$ python3 -q
>>> import numpy as np
>>> from numpy import linalg as LA
>>> np.set_printoptions(precision=2, suppress=True, linewidth=120, sign=" ")
>>> m1 = np.load("out2.npy")
>>> m1
array([[ 1,  2,  0,  2,  1,  3,  3],
       [ 3,  4,  2,  4,  3,  5,  5],
       [ 2,  3,  1,  3,  2,  4,  4],
       [ 1,  2,  0,  2,  1,  3,  3],
       [ 3,  4,  2,  4,  3,  5,  5],
       [ 3,  4,  2,  4,  3,  5,  5],
       [ 3,  4,  2,  4,  3,  5,  5],
       [ 1,  2,  0,  2,  1,  3,  3],
       [ 1,  2,  0,  2,  1,  3,  3],
       [ 3,  4,  2,  4,  3,  5,  5],
       [ 1,  2,  0,  2,  1,  3,  3]])
>>> # column 3 repeats column 1
>>> U, s = LA.svd(m1)
Traceback (most recent call last):
  File "<python-input-6>", line 1, in <module>
    U, s = LA.svd(m1)
    ^^^^
ValueError: too many values to unpack (expected 2)
>>> U, s, Vh = LA.svd(m1, full_matrices=False)
>>> np.allclose(U * s @ Vh, m1)
True
>>> np.round(Vh @ Vh.T, 2) + 0
array([[ 1.,  0.,  0.,  0.,  0.,  0.,  0.],
       [ 0.,  1.,  0.,  0.,  0.,  0.,  0.],
       [ 0.,  0.,  1.,  0.,  0.,  0.,  0.],
       [ 0.,  0.,  0.,  1.,  0.,  0.,  0.],
       [ 0.,  0.,  0.,  0.,  1.,  0.,  0.],
       [ 0.,  0.,  0.,  0.,  0.,  1.,  0.],
       [ 0.,  0.,  0.,  0.,  0.,  0.,  1.]])
>>> np.round(U.T @ U, 2) + 0
array([[ 1.,  0.,  0.,  0.,  0.,  0.,  0.],
       [ 0.,  1.,  0.,  0.,  0.,  0.,  0.],
       [ 0.,  0.,  1.,  0.,  0.,  0.,  0.],
       [ 0.,  0.,  0.,  1.,  0.,  0.,  0.],
       [ 0.,  0.,  0.,  0.,  1.,  0.,  0.],
       [ 0.,  0.,  0.,  0.,  0.,  1.,  0.],
       [ 0.,  0.,  0.,  0.,  0.,  0.,  1.]])
>>> np.unique(m1.round(6), axis=0).shape
(3, 7)
>>> np.allclose(m1[:-1].T @ LA.lstsq(m1[:-1].T, m1[-1])[0], m1[-1])
True
>>> try:
...     LA.inv(m1)
... except LA.LinAlgError as e:
...     print(e)
... 
Last 2 dimensions of the array must be square
>>> mat = np.load("m.npy")
>>> mat
array([[ 1,  3,  3,  3,  3,  2],
       [ 2,  3,  3,  2,  6,  0],
       [ 1,  0,  0,  3,  3,  0],
       [ 2,  2,  0,  0,  6,  3],
       [ 1,  1,  0,  0,  3,  0],
       [ 2,  0,  2,  2,  6,  1],
       [ 3,  3,  0,  0,  9,  3],
       [ 0,  3,  2,  3,  0,  2],
       [ 0,  2,  0,  2,  0,  0],
       [ 1,  2,  1,  1,  3,  2],
       [ 1,  2,  0,  1,  3,  1]])
>>> # looks like rank 5
>>> r = LA.matrix_rank(mat)
>>> r
np.int64(5)
>>> N = LA.svd(mat)[2][r:].T
>>> np.allclose(mat @ N, 0)
True
>>> [int(LA.matrix_rank(mat[:, :j + 1])) for j in range(6)]
[1, 2, 3, 4, 4, 5]
>>> [int(LA.matrix_rank(np.delete(mat, i, axis=0))) for i in range(11)]
[5, 5, 5, 5, 5, 5, 5, 5, 5, 5, 5]
>>> X = np.loadtxt("x.csv", delimiter=",")
>>> X
array([[ -4.,   0.,  -3.,   1.,  -3.,  -2.,  -2.,   4.,   4.,   2.,   2.],
       [ -9.,   3.,  -1.,   6.,   1.,   3.,  -1.,  -1.,   2.,  -3.,   3.],
       [ -4.,   1.,  -5.,   7.,  -1.,  -1.,  -5.,  -5.,   2.,   0.,   2.],
       [ -8.,   1.,   0.,   9.,   2.,  -2.,  -3.,  -5.,   4.,   2.,   6.],
       [ -4.,   1.,  -4.,   4.,   5.,  -6.,   2.,  -3.,   9.,   5.,   2.],
       [ -3.,   4.,  -2.,   8.,   6.,  -8.,   6.,   0.,  14.,   2.,   6.],
       [ -2.,   1.,   0.,   8.,   6., -10.,  11.,  -3.,  16.,   2.,   3.],
       [ -6.,  -2.,   1.,  11.,   5.,  -7.,   9.,   2.,  13.,   3.,   4.],
       [ -8.,  -4.,   3.,  14.,   8.,  -3.,   5.,   4.,  10.,   8.,   7.],
       [-13.,  -8.,   5.,  18.,   6.,  -1.,   8.,   0.,   9.,   8.,   9.],
       [-10.,  -6.,  10.,  15.,   1.,  -1.,   7.,   4.,   5.,  13.,   6.],
       [ -7.,  -1.,   9.,  15.,   0.,   1.,  12.,   1.,   0.,  11.,   9.],
       [ -8.,  -2.,   9.,  13.,   1.,  -4.,  12.,   5.,  -3.,  11.,   4.],
       [ -7.,   3.,  11.,   8.,  -3.,  -5.,  17.,   3.,   1.,  15.,   7.],
       [ -7.,   4.,   6.,  13.,  -8.,  -2.,  14.,   7.,   4.,  13.,   7.],
       [-12.,   1.,   2.,  18.,  -4.,   1.,  19.,   6.,  -1.,  12.,   9.]])
>>> W = np.array([[1, -2, -2],
...     [1, -3, 3],
...     [1, 3, -3],
...     [1, 1, -1],
...     [1, 2, 1],
...     [2, 1, -3],
...     [-2, -1, -3],
...     [3, -1, -3],
...     [-3, 1, -2],
...     [2, 0, 3],
...     [2, -1, 1]])
>>> beta = np.array([-1, 3, 3])
>>> H = np.maximum(X @ W + beta, 0)
>>> LA.matrix_rank(H)
np.int64(3)
>>> (H > 0).astype(int)
array([[ 0,  0,  1],
       [ 0,  1,  1],
       [ 0,  1,  1],
       [ 0,  1,  1],
       [ 0,  1,  1],
       [ 0,  1,  1],
       [ 0,  1,  0],
       [ 0,  1,  0],
       [ 1,  1,  0],
       [ 0,  1,  0],
       [ 1,  1,  0],
       [ 1,  1,  0],
       [ 1,  1,  0],
       [ 1,  1,  0],
       [ 1,  0,  0],
       [ 1,  1,  0]])
>>> basis = np.array([[-1, 9, -1], [-4, -1, 9], [6, -4, 8]])
>>> W @ basis
array([[ -5,  19, -35],
       [ 29,   0,  -4],
       [-31,  18,   2],
       [-11,  12,   0],
       [ -3,   3,  25],
       [-24,  29, -17],
       [-12,  -5, -31],
       [-17,  40, -36],
       [-13, -20,  -4],
       [ 16,   6,  22],
       [  8,  15,  -3]])
>>> H @ basis
array([[  96.,  -64.,  128.],
       [   6.,  -81.,  309.],
       [ 284., -215.,  479.],
       [ 162., -229.,  689.],
       [ 234., -200.,  484.],
       [  70.,  -65.,  165.],
       [ -76.,  -19.,  171.],
       [-144.,  -36.,  324.],
       [-252.,   11.,  541.],
       [-356.,  -89.,  801.],
       [-328.,  177.,  647.],
       [-200.,  283.,  333.],
       [-190.,  267.,  317.],
       [ -65.,  141.,   91.],
       [ -24.,  216.,  -24.],
       [ -55.,  273.,   23.]])
>>> other = np.c_[X[:, :7] @ np.array([[8, -2, -5, -1, 9, -3, -9],
...     [-9, 8, 4, 1, -9, 0, -7],
...     [7, 4, 4, 0, -3, 6, 2],
...     [9, -1, 6, 5, -4, 9, -8],
...     [-5, -4, 1, -6, -2, -6, 0],
...     [-8, 7, 3, 4, 4, 2, -3],
...     [-8, 6, 0, 5, -4, 9, 1]]), np.array([2, -3, 3, -4, -1, 4, -4, 5, -4, -4, 3, 5, -1, -1, 4, -4])]
>>> other
array([[   3.,  -19.,    5.,    9.,  -25.,   -1.,   26.,    2.],
       [ -73.,   43.,   99.,   43., -115.,   66.,    0.,   -3.],
       [  40.,  -44.,   42.,   17.,  -40.,    4.,  -39.,    3.],
       [  38.,  -25.,   94.,   19., -117.,   62.,   -4.,   -4.],
       [ -26.,  -54.,   19.,  -19.,  -91.,    0.,    9.,   -1.],
       [ -16.,  -22.,   53.,    9., -157.,   71.,  -39.,    4.],
       [   9.,  -24.,   38.,   22., -155.,  121.,  -12.,   -4.],
       [  35.,  -26.,   76.,   46., -157.,  160.,   12.,    5.],
       [  63.,  -41.,  119.,   39., -149.,  159.,    8.,   -4.],
       [  79.,  -19.,  164.,   95., -180.,  265.,   50.,   -4.],
       [ 126.,   28.,  154.,  104., -160.,  280.,   42.,    3.],
       [  47.,  106.,  160.,  145., -185.,  320.,  -23.,    5.],
       [  65.,   63.,  135.,  109., -199.,  289.,   24.,   -1.],
       [ -15.,  153.,  121.,  133., -237.,  320.,   32.,   -1.],
       [  11.,  159.,  139.,  186., -217.,  344.,  -37.,    4.],
       [ -69.,  159.,  179.,  226., -259.,  407.,  -23.,   -4.]])
>>> LA.norm(LA.qr(X)[0].T @ other, axis=0) ** 2 / ((other ** 2).sum(axis=0) + 1e-12)
array([ 1.  ,  1.  ,  1.  ,  1.  ,  1.  ,  1.  ,  1.  ,  0.47])
>>> np.round(LA.norm(other - X @ LA.lstsq(X, other)[0], axis=0), 2) + 0
array([  0.  ,   0.  ,   0.  ,   0.  ,   0.  ,   0.  ,   0.  ,  10.22])
